$ python -q
>>> import numpy as np
>>> from numpy import linalg as LA
>>> np.set_printoptions(suppress=True, linewidth=100)
>>> E = np.loadtxt("w.csv", delimiter=",")
>>> E
array([[1., 0., 0., 0., 0.],
       [2., 1., 0., 0., 0.],
       [3., 3., 1., 0., 0.],
       [2., 1., 3., 1., 0.],
       [2., 0., 0., 0., 1.]])
>>> # triangular: eigenvalues sit on the diagonal
>>> r0, g = E[4], E[1]
>>> r0 @ r0
np.float64(5.0)
>>> pr = (r0 @ g) / (r0 @ r0) * r0
>>> pr
array([1.6, 0. , 0. , 0. , 0.8])
>>> np.round((g - pr) @ r0, 3)
np.float64(-0.0)
>>> np.round(g - pr, 3)
array([ 0.4,  1. ,  0. ,  0. , -0.8])
>>> np.poly(E)
array([  1.,  -5.,  10., -10.,   5.,  -1.])
>>> np.einsum("ij,ji->", E, E)
np.float64(5.0)
>>> round(LA.eigvals(E).sum().real, 3)
np.float64(5.0)
>>> other = E / np.sqrt((E ** 2).mean(axis=1, keepdims=True))
>>> other[3].round(3)
array([1.155, 0.577, 1.732, 0.577, 0.   ])
>>> np.round(LA.norm(other, axis=1), 3)
array([2.236, 2.236, 2.236, 2.236, 2.236])
>>> LA.matrix_rank(E - E.mean(axis=1, keepdims=True))
np.int64(4)
>>> LA.matrix_rank(other) == LA.matrix_rank(E)
np.True_
>>> K = np.array([[9, 8, 1, 0, 0],
...     [8, 7, 0, 0, 0],
...     [5, 10, 3, 0, 0],
...     [0, 5, 8, 0, 0],
...     [8, 2, 0, 3, 0],
...     [7, 1, 0, 5, 0],
...     [0, 5, 10, 0, 0],
...     [0, 7, 4, 0, 0],
...     [3, 2, 0, 2, 0],
...     [0, 2, 0, 3, 0],
...     [11, 3, 0, 3, 0],
...     [4, 10, 5, 0, 0]])
>>> # rows and columns are dependent
>>> round(float(np.trace(LA.pinv(K) @ K)), 3)
4.0
>>> try:
...     LA.inv(K)
... except LA.LinAlgError as e:
...     print(e)
... 
Last 2 dimensions of the array must be square
>>> U, s, Vt = LA.svd(K)
>>> evecs = Vt[:(s > 1e-8).sum()]
>>> rng = np.random.default_rng(157867)
>>> x0 = K[4] + 4 * K[1] + rng.integers(2) * np.eye(5)[0]
>>> x0
array([40., 30.,  0.,  3.,  0.])
>>> LA.matrix_rank(np.vstack([K, x0]))
np.int64(4)
>>> np.round(np.diag(evecs.T @ evecs), 3)
array([1., 1., 1., 1., 0.])
>>> np.round(evecs.T @ evecs, 3) + 0
array([[1., 0., 0., 0., 0.],
       [0., 1., 0., 0., 0.],
       [0., 0., 1., 0., 0.],
       [0., 0., 0., 1., 0.],
       [0., 0., 0., 0., 0.]])
>>> other = K / np.sqrt((K ** 2).mean(axis=1, keepdims=True))
>>> LA.matrix_rank(other) == LA.matrix_rank(K)
np.True_
>>> np.round(LA.norm(other, axis=1), 3)
array([2.236, 2.236, 2.236, 2.236, 2.236, 2.236, 2.236, 2.236, 2.236, 2.236, 2.236, 2.236])
>>> t = rng.uniform(0, 2 * np.pi, 27)
>>> q, _ = LA.qr(np.array([[0.3, -0.7], [-0.2, -0.9], [-0.2, -1.0], [-0.3, 0.8], [-2.0, -0.9]]))
>>> M = 5 * np.c_[np.cos(t), np.sin(t)] @ q.T
>>> M.round(3)
array([[-2.334, -1.618, -1.85 ,  2.566,  2.631],
       [-0.411, -1.488, -1.617,  0.54 , -4.44 ],
       [-2.244, -2.387, -2.672,  2.528, -0.858],
       [ 2.377,  1.72 ,  1.962, -2.619, -2.384],
       [-1.101,  0.096,  0.049,  1.148,  4.739],
       [-2.19 , -2.394, -2.676,  2.472, -1.095],
       [ 1.746,  2.301,  2.555, -2.   ,  2.475],
       [ 0.933,  1.863,  2.045, -1.114,  3.903],
       [ 0.386,  1.47 ,  1.596, -0.513,  4.459],
       [-1.994, -2.376, -2.647,  2.266, -1.798],
       [-0.158,  1.018,  1.084,  0.091,  4.77 ],
       [ 1.51 ,  0.373,  0.474, -1.611, -4.446],
       [-2.272, -1.487, -1.707,  2.491,  2.917],
       [ 2.41 ,  1.813,  2.063, -2.66 , -2.139],
       [ 1.403,  2.144,  2.369, -1.628,  3.189],
       [-2.21 , -2.392, -2.675,  2.493, -1.012],
       [ 1.829,  0.784,  0.931, -1.976, -4.034],
       [-1.766, -0.699, -0.836,  1.903,  4.132],
       [ 2.228,  1.404,  1.615, -2.439, -3.084],
       [ 2.27 ,  2.382,  2.667, -2.555,  0.734],
       [ 0.153, -1.023, -1.09 , -0.085, -4.768],
       [ 1.796,  0.739,  0.88 , -1.937, -4.087],
       [-0.326,  0.867,  0.914,  0.279,  4.82 ],
       [-2.451, -1.969, -2.232,  2.714,  1.665],
       [ 1.469,  0.324,  0.42 , -1.565, -4.485],
       [-0.891, -1.836, -2.013,  1.069, -3.955],
       [ 1.774,  2.312,  2.568, -2.03 ,  2.407]])
>>> LA.matrix_rank(M, rtol=0.1)
np.int64(2)
>>> round(float(LA.norm(M, 2) / LA.norm(M)), 3)
0.714
>>> np.unique(M.round(6), axis=0).shape
(27, 5)
>>> LA.lstsq(M[:-1].T, M[-1])[2]
np.int32(2)
>>> np.abs(np.diag(LA.qr(M)[1])) > 1e-9
array([ True,  True, False, False, False])
>>> np.allclose(M[:-1].T @ LA.lstsq(M[:-1].T, M[-1])[0], M[-1])
True
>>> other = K / LA.norm(K, axis=1, keepdims=True)
>>> gram = other @ other.T
>>> (gram - 2 * np.eye(12)).round(6).argmax(axis=1)
array([ 1,  0, 11,  6, 10,  4,  3, 11,  4,  8,  4,  2])
>>> Xs = M - M.mean(axis=0)
>>> evecs = LA.svd(Xs)[2][:2]
>>> other = Xs - Xs @ evecs.T @ evecs
>>> np.round(np.cov(Xs @ evecs.T, rowvar=False), 3) + 0
array([[13.215,  0.   ],
       [ 0.   , 12.723]])
>>> np.round(LA.norm(other) / LA.norm(Xs), 3)
np.float64(0.0)
>>> np.round(np.diag(evecs.T @ evecs), 3)
array([0.243, 0.229, 0.286, 0.3  , 0.941])
>>> Xs = M - M.mean(axis=1)
Traceback (most recent call last):
  File "<python-input-54>", line 1, in <module>
    Xs = M - M.mean(axis=1)
         ~~^~~~~~~~~~~~~~~~
ValueError: operands could not be broadcast together with shapes (27,5) (27,) 
>>> Xs = M - M.mean(axis=0)
>>> U, s, Vt = LA.svd(Xs, full_matrices=False)
>>> np.round(Vt[0] * np.sign(Vt[0, np.abs(Vt[0]).argmax()]), 3)
array([-0.403, -0.21 , -0.246,  0.438,  0.736])
>>> (np.sign(U[:, 0]) == np.sign(U[0, 0])).astype(int)
array([1, 0, 1, 0, 1, 1, 0, 1, 1, 1, 1, 0, 1, 0, 1, 1, 0, 1, 0, 0, 0, 0, 1, 1, 0, 0, 0])
>>> np.round(s ** 2 / (s ** 2).sum(), 3) + 0
array([0.509, 0.491, 0.   , 0.   , 0.   ])
>>> np.searchsorted(np.cumsum(s ** 2) / (s ** 2).sum(), 0.9) + 1
np.int64(2)
>>> np.abs(U[:, 0]).argmax()
np.int64(17)
>>> np.round((s ** 2).sum() ** 2 / (s ** 4).sum(), 3)
np.float64(1.999)
>>> s.round(3) + 0
array([18.536, 18.188,  0.   ,  0.   ,  0.   ])
>>> cent = 3 * np.array([[-0.1, -0.4, -0.4, -0.3], [-2.0, -1.1, 0.3, 1.1]])
>>> lab = rng.integers(0, 2, 25)
>>> X = cent[lab] + rng.normal(size=(25, 4))
>>> X.round(3)
array([[-0.996, -0.262, -2.181,  0.316],
       [-5.946, -1.634,  0.52 ,  1.458],
       [-5.631, -4.674,  0.601,  2.367],
       [-5.948, -1.544,  1.976,  4.503],
       [ 0.337, -0.126, -2.162, -0.75 ],
       [-5.678, -4.601,  2.926,  3.936],
       [-5.16 , -1.626, -0.342,  3.121],
       [-0.312, -2.312,  0.236,  1.699],
       [-2.066,  1.082, -0.254, -0.628],
       [-2.308, -1.188, -0.569, -2.754],
       [-5.843, -3.67 ,  1.247,  3.181],
       [ 0.414, -0.83 , -0.939,  0.508],
       [-1.129, -1.18 ,  0.321,  0.817],
       [-0.873, -0.375,  0.275,  0.97 ],
       [ 0.258, -0.768, -1.661, -0.206],
       [-6.946, -3.639,  0.813,  3.614],
       [-5.543, -1.669,  0.777,  2.637],
       [-7.101, -4.406,  1.284,  4.089],
       [-0.736, -0.74 , -0.791, -1.353],
       [-5.071, -2.686,  0.277,  3.658],
       [-5.439, -3.112,  0.003,  4.965],
       [-5.461, -1.415, -0.317,  2.752],
       [-0.329,  1.102, -0.499, -0.41 ],
       [-0.162, -1.712, -0.953, -3.381],
       [-7.748, -2.06 ,  1.467,  1.782]])
>>> other = np.array([[-1, 2], [-1, -1], [-2, 0], [0, -1]])
>>> np.round(np.einsum("ij->j", X), 3)
array([-85.42 , -44.045,   2.054,  36.888])
>>> other @ X
Traceback (most recent call last):
  File "<python-input-70>", line 1, in <module>
    other @ X
    ~~~~~~^~~
ValueError: matmul: Input operand 1 has a mismatch in its core dimension 0, with gufunc signature (n?,k),(k,m?)->(n?,m?) (size 25 is different from 2)
>>> LA.matrix_rank(np.vstack([X, other.T]))
np.int64(4)
>>> Xs = X - X.mean(axis=0)
>>> U, s, Vt = LA.svd(Xs, full_matrices=False)
>>> np.searchsorted(np.cumsum(s ** 2) / (s ** 2).sum(), 0.9) + 1
np.int64(2)
>>> np.round(Xs.mean(axis=0), 3) + 0
array([0., 0., 0., 0.])
>>> (np.sign(U[:, 0]) == np.sign(U[0, 0])).astype(int)
array([1, 0, 0, 0, 1, 0, 0, 1, 1, 1, 0, 1, 1, 1, 1, 0, 0, 0, 1, 0, 0, 0, 1, 1, 0])
>>> np.round(np.abs(Vt[-1]), 3)
array([0.185, 0.242, 0.951, 0.059])
>>> np.abs(Vt[0]).argmax()
np.int64(0)
>>> np.abs(U[:, 0]).argmax()
np.int64(17)
>>> proj = X @ LA.solve(X.T @ X, X.T)
>>> np.trace(proj)
np.float64(4.0)
>>> LA.matrix_rank(np.eye(25) - proj)
np.int64(21)
>>> np.round(proj @ X[:, 3], 3)
array([ 0.316,  1.458,  2.367,  4.503, -0.75 ,  3.936,  3.121,  1.699, -0.628, -2.754,  3.181,
        0.508,  0.817,  0.97 , -0.206,  3.614,  2.637,  4.089, -1.353,  3.658,  4.965,  2.752,
       -0.41 , -3.381,  1.782])
>>> gram = np.cov(X, rowvar=False)
>>> np.round(LA.eigvalsh(gram)[::-1], 3)
array([13.901,  1.465,  1.135,  0.55 ])
>>> np.round(np.median(X, axis=0), 3)
array([-5.071, -1.626,  0.236,  1.699])
>>> gram.shape
(4, 4)
>>> gram.round(3)
array([[ 7.996,  3.073, -2.533, -4.846],
       [ 3.073,  2.528, -1.245, -2.302],
       [-2.533, -1.245,  1.472,  1.809],
       [-4.846, -2.302,  1.809,  5.054]])
>>> np.argwhere(np.triu(np.abs(np.corrcoef(X.T)) > 0.8, 1))
array([], shape=(0, 2), dtype=int64)
>>> np.round(np.polyfit(X[:, 3], X[:, 1], 1), 3)
array([-0.455, -1.09 ])
>>> np.round(X.std(axis=0), 3)
array([2.771, 1.558, 1.189, 2.203])
>>> np.argsort(-X.std(axis=0).round(6), kind="stable")
array([0, 3, 1, 2])
>>> arr = np.load("out4.npy")
>>> arr
array([[ 2.,  0.,  0.],
       [ 0., -5.,  1.],
       [ 0.,  5.,  2.]])
>>> # column 1 dominates
>>> (LA.matrix_power((arr != 0) + (arr.T != 0) + np.eye(3), 3) > 0).astype(int)
array([[1, 0, 0],
       [0, 1, 1],
       [0, 1, 1]])
>>> (arr != 0).astype(int)
array([[1, 0, 0],
       [0, 1, 1],
       [0, 1, 1]])
>>> q, r_ = LA.qr(arr)
>>> q.round(3)
array([[ 1.   ,  0.   ,  0.   ],
       [-0.   , -0.707,  0.707],
       [-0.   ,  0.707,  0.707]])
>>> np.trace(q @ q.T)
np.float64(3.0)
>>> np.round(q.T @ q, 3) + 0
array([[1., 0., 0.],
       [0., 1., 0.],
       [0., 0., 1.]])
>>> np.allclose(r_.T @ r_, arr.T @ arr)
True
>>> q.shape, r_.shape
((3, 3), (3, 3))
>>> round(float(np.abs(LA.eigvals(q)).max()), 3)
1.0
>>> np.round((q + q.T) / 2, 3)
array([[ 1.   ,  0.   ,  0.   ],
       [ 0.   , -0.707,  0.707],
       [ 0.   ,  0.707,  0.707]])
>>> np.round(LA.matrix_power(q, 4), 3) + 0
array([[1., 0., 0.],
       [0., 1., 0.],
       [0., 0., 1.]])
>>> assert q == q.T
Traceback (most recent call last):
  File "<python-input-107>", line 1, in <module>
    assert q == q.T
           ^^^^^^^^
ValueError: The truth value of an array with more than one element is ambiguous. Use a.any() or a.all()
>>> np.round(q @ q, 3) + 0
array([[1., 0., 0.],
       [0., 1., 0.],
       [0., 0., 1.]])
>>> np.round(np.sort(np.abs(LA.eigvals(q))), 3)
array([1., 1., 1.])
>>> np.allclose(q @ q.T, q.T @ q)
True
>>> (q - q.T) / 2
array([[ 0.,  0.,  0.],
       [-0.,  0.,  0.],
       [-0.,  0.,  0.]])
>>> other = arr + rng.integers(-2, 3, (3, 1)) @ rng.integers(-2, 3, (1, 3))
>>> other
array([[ 2.,  0.,  0.],
       [-1., -5.,  0.],
       [ 2.,  5.,  4.]])
>>> np.abs(other - arr).sum(axis=1)
array([0., 2., 4.])
>>> other - arr
array([[ 0.,  0.,  0.],
       [-1.,  0., -1.],
       [ 2.,  0.,  2.]])
>>> feats = np.array([[-1, 0, 1, 2, 3], [4, 5, 6, 7, 8], [9, 10, 11, 12, 13]])
>>> # rank 2
>>> lab = M[:, 1] > np.median(M[:, 1])
>>> r0 = M[lab].mean(axis=0) - M[~lab].mean(axis=0)
>>> ((M - M.mean(axis=0)) @ r0 > 0).astype(int)
array([0, 0, 0, 1, 1, 0, 1, 1, 1, 0, 1, 1, 0, 1, 1, 0, 1, 0, 1, 1, 0, 1, 1, 0, 1, 0, 1])
>>> U, s, Vt = LA.svd(feats)
>>> evecs = Vt[:(s > 1e-8).sum()]
>>> x0 = feats[2] + 3 * feats[0] + rng.integers(2) * np.eye(5)[1]
>>> x0
array([ 6., 11., 14., 18., 22.])
>>> np.round(np.diag(evecs.T @ evecs), 3)
array([0.6, 0.3, 0.2, 0.3, 0.6])
>>> np.round(LA.norm(x0 - evecs.T @ evecs @ x0), 3)
np.float64(0.837)
>>> LA.matrix_rank(np.vstack([feats, x0]))
np.int64(3)
>>> np.allclose(evecs.T @ evecs @ x0, x0)
False
>>> U, s, Vt = LA.svd(feats)
>>> np.argmax(s[:-1] / (s[1:] + 1e-6)) + 1
np.int64(2)
>>> other = U[:, :2] @ np.diag(s[:2]) @ Vt[:2]
>>> round(float(LA.norm(feats - other) / LA.norm(feats)), 3)
0.0
>>> other.round(3) + 0
array([[-1.,  0.,  1.,  2.,  3.],
       [ 4.,  5.,  6.,  7.,  8.],
       [ 9., 10., 11., 12., 13.]])
>>> other = feats / np.sqrt((feats ** 2).mean(axis=1, keepdims=True))
>>> LA.matrix_rank(feats - feats.mean(axis=1, keepdims=True))
np.int64(1)
>>> LA.matrix_rank(other) == LA.matrix_rank(feats)
np.True_
>>> np.round(LA.norm(other, axis=1), 3)
array([2.236, 2.236, 2.236])
>>> W0 = np.load("layer9.npy")
>>> W0
array([[1, 0, 1, 0, 1, 0],
       [0, 2, 0, 2, 0, 2],
       [3, 2, 3, 2, 3, 2],
       [1, 0, 1, 0, 1, 0],
       [0, 2, 0, 2, 0, 2],
       [3, 2, 3, 2, 3, 2]])
>>> W0[2] @ W0[3]
np.int64(9)
>>> np.round(LA.norm(W0[2] - W0[3]), 3)
np.float64(4.899)
>>> round(LA.norm(W0, 1), 3), np.round(LA.norm(W0, np.inf), 3)
(np.float64(8.0), np.float64(15.0))
>>> round(LA.norm(W0) ** 2 / LA.norm(W0, 2) ** 2, 3)
np.float64(1.193)
>>> round(float(LA.norm(W0, "nuc")), 3)
13.697
>>> round(float(LA.norm(W0, 2)), 3)
9.513
>>> U, s, Vt = LA.svd(W0)
>>> s.round(3) + 0
array([9.513, 4.184, 0.   , 0.   , 0.   , 0.   ])
>>> other = U[:, :2] @ np.diag(s[:2]) @ Vt[:2]
>>> round(LA.norm(W0 - other) / LA.norm(W0), 3)
np.float64(0.0)
>>> other.round(3) + 0
array([[1., 0., 1., 0., 1., 0.],
       [0., 2., 0., 2., 0., 2.],
       [3., 2., 3., 2., 3., 2.],
       [1., 0., 1., 0., 1., 0.],
       [0., 2., 0., 2., 0., 2.],
       [3., 2., 3., 2., 3., 2.]])
>>> LA.matrix_rank(W0, rtol=0.05)
np.int64(2)
>>> U, s, Vt = LA.svd(W0)
>>> evecs = Vt[:(s > 1e-8).sum()]
>>> x0 = W0[3] + -2 * W0[4] + rng.integers(2) * np.eye(6)[3]
>>> x0
array([ 1., -4.,  1., -4.,  1., -4.])
>>> np.round(np.diag(evecs.T @ evecs), 3)
array([0.333, 0.333, 0.333, 0.333, 0.333, 0.333])
>>> np.round(evecs.T @ evecs, 3) + 0
array([[0.333, 0.   , 0.333, 0.   , 0.333, 0.   ],
       [0.   , 0.333, 0.   , 0.333, 0.   , 0.333],
       [0.333, 0.   , 0.333, 0.   , 0.333, 0.   ],
       [0.   , 0.333, 0.   , 0.333, 0.   , 0.333],
       [0.333, 0.   , 0.333, 0.   , 0.333, 0.   ],
       [0.   , 0.333, 0.   , 0.333, 0.   , 0.333]])
>>> LA.matrix_rank(np.vstack([W0, x0]))
np.int64(2)
